% ipython --no-banner

In [1]: import numpy as np

In [2]: import numpy.linalg as la

In [3]: np.set_printoptions(precision=2, suppress=True, linewidth=100)

In [4]: tidy = lambda a: np.round(a, 2) + 0

In [5]: X = np.loadtxt("arr.csv", delimiter=",")

In [6]: X
Out[6]: 
array([[-5.,  0.,  4., -3.],
       [-2., 18.,  0., -3.],
       [-5., -4., 12.,  0.],
       [-1.,  0.,  1., 25.]])

In [7]: A2 = la.inv(X)

In [8]: tidy(la.det(X) * A2)
Out[8]: 
array([[ 5412.,  -412., -1854.,   600.],
       [  621., -1021.,  -203.,   -48.],
       [ 2462.,  -512., -2304.,   234.],
       [  118.,     4.,    18.,  -688.]])

In [9]: tidy(la.slogdet(X)[0])
Out[9]: np.float64(-1.0)

In [10]: tidy(la.cond(X))
Out[10]: np.float64(9.65)

In [11]: q = X.astype(float).copy()

In [12]: for j in range(4):
    ...:     q[:, j] -= q[:, :j] @ (q[:, :j].T @ q[:, j])
    ...:     q[:, j] /= la.norm(q[:, j])
    ...: 

In [13]: tidy(q.T @ X)
Out[13]: 
array([[  7.42,  -2.16, -10.92,  -0.54],
       [  0.  ,  18.31,  -3.91,  -3.01],
       [  0.  ,   0.  ,   5.14,  -0.91],
       [  0.  ,   0.  ,   0.  ,  25.16]])

In [14]: tidy(q.T @ q)
Out[14]: 
array([[1., 0., 0., 0.],
       [0., 1., 0., 0.],
       [0., 0., 1., 0.],
       [0., 0., 0., 1.]])

In [15]: feats = np.load("block19.npy")

In [16]: feats
Out[16]: 
array([[1.  , 0.5 , 0.25, 0.12, 0.06],
       [0.5 , 1.  , 0.5 , 0.25, 0.12],
       [0.25, 0.5 , 1.  , 0.5 , 0.25],
       [0.12, 0.25, 0.5 , 1.  , 0.5 ],
       [0.06, 0.12, 0.25, 0.5 , 1.  ]])

In [17]: # symmetric, so the eigenvalues are real

In [18]: rng = np.random.default_rng(461987)

In [19]: lab = rng.permutation(5)

In [20]: lab
Out[20]: array([3, 1, 2, 0, 4])

In [21]: A2 = feats[lab][:, lab]

In [22]: A2
Out[22]: 
array([[1.  , 0.25, 0.5 , 0.12, 0.5 ],
       [0.25, 1.  , 0.5 , 0.5 , 0.12],
       [0.5 , 0.5 , 1.  , 0.25, 0.25],
       [0.12, 0.5 , 0.25, 1.  , 0.06],
       [0.5 , 0.12, 0.25, 0.06, 1.  ]])

In [23]: np.trace(A2)
Out[23]: np.float64(5.0)

In [24]: tidy(la.det(A2)), tidy(la.det(feats[lab]))
Out[24]: (np.float64(0.32), np.float64(-0.32))

In [25]: np.allclose(A2, feats)
Out[25]: False

In [26]: def softmax(z):
    ...:     e = np.exp(z - z.max(axis=-1, keepdims=True))
    ...:     return e / e.sum(axis=-1, keepdims=True)
    ...: 

In [27]: tidy(softmax(10 * A2[1]))
Out[27]: array([0.  , 0.99, 0.01, 0.01, 0.  ])

In [28]: scores = A2 @ A2.T / np.sqrt(5)

In [29]: tidy(softmax(scores))
Out[29]: 
array([[0.25, 0.18, 0.22, 0.15, 0.2 ],
       [0.18, 0.25, 0.22, 0.2 , 0.15],
       [0.21, 0.21, 0.24, 0.17, 0.17],
       [0.17, 0.23, 0.2 , 0.25, 0.16],
       [0.23, 0.17, 0.2 , 0.16, 0.25]])

In [30]: tidy(softmax(scores)[1] @ A2)
Out[30]: array([0.45, 0.52, 0.52, 0.41, 0.34])

In [31]: tidy(la.det(X[::-1]))
Out[31]: np.float64(-17566.0)

In [32]: np.kron(np.eye(2, dtype=int), X)
Out[32]: 
array([[-5.,  0.,  4., -3., -0.,  0.,  0., -0.],
       [-2., 18.,  0., -3., -0.,  0.,  0., -0.],
       [-5., -4., 12.,  0., -0., -0.,  0.,  0.],
       [-1.,  0.,  1., 25., -0.,  0.,  0.,  0.],
       [-0.,  0.,  0., -0., -5.,  0.,  4., -3.],
       [-0.,  0.,  0., -0., -2., 18.,  0., -3.],
       [-0., -0.,  0.,  0., -5., -4., 12.,  0.],
       [-0.,  0.,  0.,  0., -1.,  0.,  1., 25.]])

In [33]: tidy(la.eigvals(X))
Out[33]: array([-3.7 , 10.45, 18.02, 25.23])

In [34]: np.einsum("ii->", X)
Out[34]: np.float64(50.0)

In [35]: tidy(np.poly(X))
Out[35]: array([     1.,    -50.,    708.,  -1399., -17566.])

In [36]: tidy(la.det(X.T))
Out[36]: np.float64(-17566.0)

In [37]: np.einsum("ij,ji->", X, X)
Out[37]: np.float64(1084.0)
